$ python3 -q
>>> import numpy as np
>>> import numpy.linalg as la
>>> np.set_printoptions(suppress=True, linewidth=100)
>>> feats = np.loadtxt("dump.csv", delimiter=",")
>>> print(feats)
[[2. 1. 6. 3.]
 [2. 0. 6. 0.]
 [0. 0. 2. 1.]
 [0. 0. 2. 0.]]
>>> A2 = feats / la.norm(feats, axis=1, keepdims=True)
>>> gram = A2 @ A2.T
>>> print((np.abs(gram) > 0.9).astype(int))
[[1 0 1 0]
 [0 1 0 1]
 [1 0 1 0]
 [0 1 0 1]]
>>> print(np.round(np.degrees(np.arccos(np.clip(gram[0, 1], -1, 1))), 2))
26.57
>>> print(np.argwhere(np.triu(np.abs(gram) > 0.95, 1)))
[]
>>> print(np.round(la.norm(A2, axis=1), 2))
[1. 1. 1. 1.]
>>> print(gram.round(2))
[[1.   0.89 0.95 0.85]
 [0.89 1.   0.85 0.95]
 [0.95 0.85 1.   0.89]
 [0.85 0.95 0.89 1.  ]]
>>> print(gram[0].round(2))
[1.   0.89 0.95 0.85]
>>> evals, V = la.eig(feats)
>>> print(np.round(np.sort(la.eigvals(feats @ feats)), 2))
[0.54 0.54 7.46 7.46]
>>> print(np.round(feats @ V[:, 0] - evals[0] * V[:, 0], 2) + 0)
[0. 0. 0. 0.]
>>> print(np.prod(evals))
4.0
>>> X = np.loadtxt("mat.csv", delimiter=",")
>>> print(X)
[[ 0.6  0.5 -1.6]
 [ 1.8 -0.7  0.6]
 [-1.5 -0.4 -1.4]
 [-0.7 -1.5  0.6]
 [-0.3  0.7  1. ]
 [ 1.5  0.2 -0.6]
 [-0.4  0.8  0.4]
 [ 1.1  0.  -1.1]
 [ 3.9  5.7  0.9]
 [-0.9 -1.8  0.1]
 [ 0.3  0.1  0.3]
 [ 0.  -0.4  0.7]
 [ 0.6 -1.2  2.2]
 [ 0.4  0.8 -0.8]
 [-0.8 -0.6  0.9]
 [ 0.3  0.5 -0.1]
 [-0.6 -1.   1.4]
 [-1.9 -2.5 -0.6]
 [-1.8  0.3  1.3]
 [-1.   0.8  1.3]
 [ 0.1  0.9  0.3]
 [-1.   0.7 -0.4]]
>>> Xs = X - X.mean(axis=0)
>>> V = la.svd(Xs)[2][:1]
>>> A2 = Xs - Xs @ V.T @ V
>>> print(np.round((Xs @ V.T).std(axis=0), 2))
[1.83]
>>> print(np.round(A2.std(axis=0), 2))
[0.66 0.5  0.96]
>>> print(la.norm(A2, axis=1).round(6).argmax())
12
>>> print(np.round(np.cov(Xs @ V.T, rowvar=False), 2))
3.49
>>> print(np.round(la.norm(A2) / la.norm(Xs), 2))
0.57
